$ python -q
>>> import numpy as np
>>> np.set_printoptions(precision=2, suppress=True, linewidth=140, floatmode="fixed")
>>> M = np.load("sample1.npy")
>>> M
array([[ 0,  1, -3, -2,  0,  0, -3,  1,  3,  3,  0,  1,  1],
       [-3, -2, -6, -5, -3, -3, -6, -2,  0,  0, -3, -2, -2],
       [-2, -1, -5, -4, -2, -2, -5, -1,  1,  1, -2, -1, -1],
       [ 1,  2, -2, -1,  1,  1, -2,  2,  4,  4,  1,  2,  2],
       [-1,  0, -4, -3, -1, -1, -4,  0,  2,  2, -1,  0,  0],
       [-2, -1, -5, -4, -2, -2, -5, -1,  1,  1, -2, -1, -1]])
>>> np.allclose(M[:-1].T @ np.linalg.lstsq(M[:-1].T, M[-1])[0], M[-1])
True
>>> r = np.linalg.matrix_rank(M)
>>> r
np.int64(2)
>>> N = np.linalg.svd(M)[2][r:].T
>>> N.shape
(13, 11)
>>> [int(np.linalg.matrix_rank(np.delete(M, i, axis=0))) for i in range(6)]
[2, 2, 2, 2, 2, 2]
>>> [int(np.linalg.matrix_rank(M[:i])) for i in range(1, len(M) + 1)]
[1, 2, 2, 2, 2, 2]
>>> np.allclose(M @ N, 0)
True
>>> np.linalg.cond(M) > 100
np.True_
>>> [round(float(x), 2) for x in np.linalg.svd(M, compute_uv=False)[:3]]
[19.69, 9.76, 0.0]
>>> round(float(np.linalg.norm(M, 2) / np.linalg.norm(M)), 2)
0.9
>>> np.linalg.matrix_rank(M, rtol=0.1)
np.int64(2)
>>> U, s, Vt = np.linalg.svd(M)
>>> evecs = Vt[:(s > 1e-8).sum()]
>>> rng = np.random.default_rng(70)
>>> x0 = M[3] + 4 * M[5] + rng.integers(2) * np.eye(13)[3]
>>> x0
array([ -7.00,  -2.00, -22.00, -16.00,  -7.00,  -7.00, -22.00,  -2.00,   8.00,   8.00,  -7.00,  -2.00,  -2.00])
>>> np.allclose(evecs.T @ evecs @ x0, x0)
False
>>> np.round(np.linalg.norm(x0 - evecs.T @ evecs @ x0), 2)
np.float64(0.9)
>>> np.linalg.matrix_rank(np.vstack([M, x0]))
np.int64(3)
